>>> import numpy as np
>>> np.set_printoptions(suppress=True, linewidth=160)
>>> tidy = lambda a: np.round(a, 2) + 0
>>> other = np.array([[-9, 3], [-4, 1]])
>>> F = np.tile(other, (2, 2))
>>> F
array([[-9,  3, -9,  3],
       [-4,  1, -4,  1],
       [-9,  3, -9,  3],
       [-4,  1, -4,  1]])
>>> tidy(np.trace(np.linalg.pinv(F) @ F))
np.float64(2.0)
>>> print(np.abs(np.diag(np.linalg.qr(F)[1])) > 1e-9)
[ True  True False False]
>>> tidy(F @ np.linalg.pinv(F) @ F)
array([[-9.,  3., -9.,  3.],
       [-4.,  1., -4.,  1.],
       [-9.,  3., -9.,  3.],
       [-4.,  1., -4.,  1.]])
>>> J = np.load("mat.npy")
>>> J
array([[ 0, 22,  0],
       [ 3,  0, 15],
       [ 3, 13,  0],
       [ 0,  0,  9],
       [ 4,  0,  8],
       [10,  0, 11],
       [ 4,  0,  8],
       [ 5,  0, 11],
       [ 0,  7,  0],
       [ 5,  0, 11],
       [ 2, 10,  0],
       [ 0,  0, 12],
       [ 0,  0,  8],
       [ 7,  7,  0],
       [ 0,  4,  3],
       [ 2,  0,  7],
       [ 0,  1,  4],
       [11, 10,  0],
       [ 5, 19,  0],
       [ 5, 10,  0],
       [10,  0, 11],
       [ 3,  0, 10],
       [ 1, 25,  0],
       [ 0,  4,  1],
       [ 7,  0, 17],
       [15,  0,  1],
       [ 0,  0, 11]])
>>> # rows 4 and 6 are equal
>>> P = J @ np.linalg.solve(J.T @ J, J.T)
>>> tidy(P @ J[:, 1])
array([22.,  0., 13.,  0.,  0.,  0.,  0.,  0.,  7.,  0., 10.,  0.,  0.,  7.,  4.,  0.,  1., 10., 19., 10.,  0.,  0., 25.,  4.,  0.,  0.,  0.])
>>> np.allclose(P @ P, P)
True
>>> dist = np.linalg.norm(J[:, None] - J[None], axis=-1)
>>> np.linalg.matrix_rank(dist ** 2)
np.int64(5)
>>> dist[5].round(6).argsort(kind="stable")[:4]
array([ 5, 20,  7,  9])
>>> (dist + 1e9 * np.eye(27)).round(6).argmin(axis=1)
array([22, 11, 10, 12,  6, 20,  4,  9, 23,  7, 19, 26,  3, 19, 23,  4, 14, 13,  0, 10,  5,  4,  0, 14,  1, 13, 11])
>>> np.unravel_index(dist.round(6).argmax(), dist.shape)
(np.int64(22), np.int64(24))
>>> print(tidy(dist[:5, :5]))
[[ 0.   26.8   9.49 23.77 23.75]
 [26.8   0.   19.85  6.71  7.07]
 [ 9.49 19.85  0.   16.09 15.3 ]
 [23.77  6.71 16.09  0.    4.12]
 [23.75  7.07 15.3   4.12  0.  ]]
